% python3 -q
>>> import numpy as np
>>> import numpy.linalg as la
>>> np.set_printoptions(precision=2, suppress=True, linewidth=120, sign=" ")
>>> tidy = lambda a: np.round(a, 2) + 0
>>> K = np.load("m.npy")
>>> tidy(K)
array([[ 0.33, -0.33,  0.33],
       [-0.33,  0.33, -0.33],
       [ 0.33, -0.33,  0.33]])
>>> np.unique(K.round(6), axis=0).shape
(2, 3)
>>> np.abs(np.diag(la.qr(K)[1])) > 1e-9
array([ True, False, False])
>>> la.matrix_rank(K, rtol=0.1)
np.int64(1)
>>> tidy(la.norm(K, 2) / la.norm(K))
np.float64(1.0)
>>> left, sv, Vh = la.svd(K)
>>> vecs = Vh[:(sv > 1e-8).sum()]
>>> rng = np.random.default_rng(63)
>>> vec = K[0] + -3 * K[2] + rng.integers(2) * np.eye(3)[1]
>>> tidy(vec)
array([-0.67,  0.67, -0.67])
>>> tidy(np.diag(vecs.T @ vecs))
array([ 0.33,  0.33,  0.33])
>>> vec = np.array([-1, 3, 3])
>>> h = np.maximum(K @ vec, 0)
>>> tidy(np.maximum(K @ (3 * vec), 0))
array([ 0.,  1.,  0.])
>>> tidy(np.tanh(K @ vec))
array([-0.32,  0.32, -0.32])
>>> tidy(K * (h > 1e-9)[:, None])
array([[ 0.  ,  0.  ,  0.  ],
       [-0.33,  0.33, -0.33],
       [ 0.  ,  0.  ,  0.  ]])
>>> np.flatnonzero(h > 1e-9)
array([ 1])
>>> m1 = np.load("out1.npy")
>>> m1
array([[ 4,  5],
       [ 6,  7],
       [ 8,  9]])
>>> O = m1.astype(float).copy()
>>> for j in range(2):
...     O[:, j] -= O[:, :j] @ (O[:, :j].T @ O[:, j])
...     O[:, j] /= la.norm(O[:, j])
... 
>>> tidy(O.T @ m1)
array([[ 10.77,  12.44],
       [  0.  ,   0.45]])
>>> tidy(O.T @ O)
array([[ 1.,  0.],
       [ 0.,  1.]])
>>> tidy(O)
array([[ 0.37,  0.83],
       [ 0.56,  0.15],
       [ 0.74, -0.53]])
